% ipython --no-banner

In [1]: import numpy as np

In [2]: from numpy import linalg as LA

In [3]: np.set_printoptions(precision=3, suppress=True, linewidth=160)

In [4]: J = np.load("x.npy")

In [5]: J
Out[5]: 
array([[ 6., -3.,  3.,  2.,  1., -3., -3.,  2., -1., -3.],
       [-3., 14., -9., -6., -3.,  9.,  9., -6.,  3.,  9.],
       [ 3., -9., 14.,  6.,  3., -9., -9.,  6., -3., -9.],
       [ 2., -6.,  6.,  9.,  2., -6., -6.,  4., -2., -6.],
       [ 1., -3.,  3.,  2.,  6., -3., -3.,  2., -1., -3.],
       [-3.,  9., -9., -6., -3., 14.,  9., -6.,  3.,  9.],
       [-3.,  9., -9., -6., -3.,  9., 14., -6.,  3.,  9.],
       [ 2., -6.,  6.,  4.,  2., -6., -6.,  9., -2., -6.],
       [-1.,  3., -3., -2., -1.,  3.,  3., -2.,  6.,  3.],
       [-3.,  9., -9., -6., -3.,  9.,  9., -6.,  3., 14.]])

In [6]: L = LA.cholesky(J)

In [7]: J / np.sqrt(np.outer(np.diag(J), np.diag(J)))
Out[7]: 
array([[ 1.   , -0.327,  0.327,  0.272,  0.167, -0.327, -0.327,  0.272, -0.167, -0.327],
       [-0.327,  1.   , -0.643, -0.535, -0.327,  0.643,  0.643, -0.535,  0.327,  0.643],
       [ 0.327, -0.643,  1.   ,  0.535,  0.327, -0.643, -0.643,  0.535, -0.327, -0.643],
       [ 0.272, -0.535,  0.535,  1.   ,  0.272, -0.535, -0.535,  0.444, -0.272, -0.535],
       [ 0.167, -0.327,  0.327,  0.272,  1.   , -0.327, -0.327,  0.272, -0.167, -0.327],
       [-0.327,  0.643, -0.643, -0.535, -0.327,  1.   ,  0.643, -0.535,  0.327,  0.643],
       [-0.327,  0.643, -0.643, -0.535, -0.327,  0.643,  1.   , -0.535,  0.327,  0.643],
       [ 0.272, -0.535,  0.535,  0.444,  0.272, -0.535, -0.535,  1.   , -0.272, -0.535],
       [-0.167,  0.327, -0.327, -0.272, -0.167,  0.327,  0.327, -0.272,  1.   ,  0.327],
       [-0.327,  0.643, -0.643, -0.535, -0.327,  0.643,  0.643, -0.535,  0.327,  1.   ]])

In [8]: L @ L.T
Out[8]: 
array([[ 6., -3.,  3.,  2.,  1., -3., -3.,  2., -1., -3.],
       [-3., 14., -9., -6., -3.,  9.,  9., -6.,  3.,  9.],
       [ 3., -9., 14.,  6.,  3., -9., -9.,  6., -3., -9.],
       [ 2., -6.,  6.,  9.,  2., -6., -6.,  4., -2., -6.],
       [ 1., -3.,  3.,  2.,  6., -3., -3.,  2., -1., -3.],
       [-3.,  9., -9., -6., -3., 14.,  9., -6.,  3.,  9.],
       [-3.,  9., -9., -6., -3.,  9., 14., -6.,  3.,  9.],
       [ 2., -6.,  6.,  4.,  2., -6., -6.,  9., -2., -6.],
       [-1.,  3., -3., -2., -1.,  3.,  3., -2.,  6.,  3.],
       [-3.,  9., -9., -6., -3.,  9.,  9., -6.,  3., 14.]])

In [9]: w, vecs = LA.eigh(J)

In [10]: (w > 1e-8).sum(), (w < -1e-8).sum()
Out[10]: (np.int64(10), np.int64(0))

In [11]: np.unique(w.round(6) + 0, return_counts=True)[1]
Out[11]: array([9, 1])

In [12]: np.round(vecs.T @ vecs, 3) + 0
Out[12]: 
array([[1., 0., 0., 0., 0., 0., 0., 0., 0., 0.],
       [0., 1., 0., 0., 0., 0., 0., 0., 0., 0.],
       [0., 0., 1., 0., 0., 0., 0., 0., 0., 0.],
       [0., 0., 0., 1., 0., 0., 0., 0., 0., 0.],
       [0., 0., 0., 0., 1., 0., 0., 0., 0., 0.],
       [0., 0., 0., 0., 0., 1., 0., 0., 0., 0.],
       [0., 0., 0., 0., 0., 0., 1., 0., 0., 0.],
       [0., 0., 0., 0., 0., 0., 0., 1., 0., 0.],
       [0., 0., 0., 0., 0., 0., 0., 0., 1., 0.],
       [0., 0., 0., 0., 0., 0., 0., 0., 0., 1.]])

In [13]: np.round(w.sum(), 3), np.trace(J)
Out[13]: (np.float64(106.0), np.float64(106.0))

In [14]: LA.eigvalsh(J + -2 * np.eye(10))
Out[14]: array([ 3.,  3.,  3.,  3.,  3.,  3.,  3.,  3.,  3., 59.])

In [15]: np.abs(vecs[:, -1]).round(6).argmax()
Out[15]: np.int64(1)

In [16]: np.abs(vecs[:, -1])
Out[16]: array([0.134, 0.401, 0.401, 0.267, 0.134, 0.401, 0.401, 0.267, 0.134, 0.401])

In [17]: vecs @ np.diag(w) @ vecs.T
Out[17]: 
array([[ 6., -3.,  3.,  2.,  1., -3., -3.,  2., -1., -3.],
       [-3., 14., -9., -6., -3.,  9.,  9., -6.,  3.,  9.],
       [ 3., -9., 14.,  6.,  3., -9., -9.,  6., -3., -9.],
       [ 2., -6.,  6.,  9.,  2., -6., -6.,  4., -2., -6.],
       [ 1., -3.,  3.,  2.,  6., -3., -3.,  2., -1., -3.],
       [-3.,  9., -9., -6., -3., 14.,  9., -6.,  3.,  9.],
       [-3.,  9., -9., -6., -3.,  9., 14., -6.,  3.,  9.],
       [ 2., -6.,  6.,  4.,  2., -6., -6.,  9., -2., -6.],
       [-1.,  3., -3., -2., -1.,  3.,  3., -2.,  6.,  3.],
       [-3.,  9., -9., -6., -3.,  9.,  9., -6.,  3., 14.]])
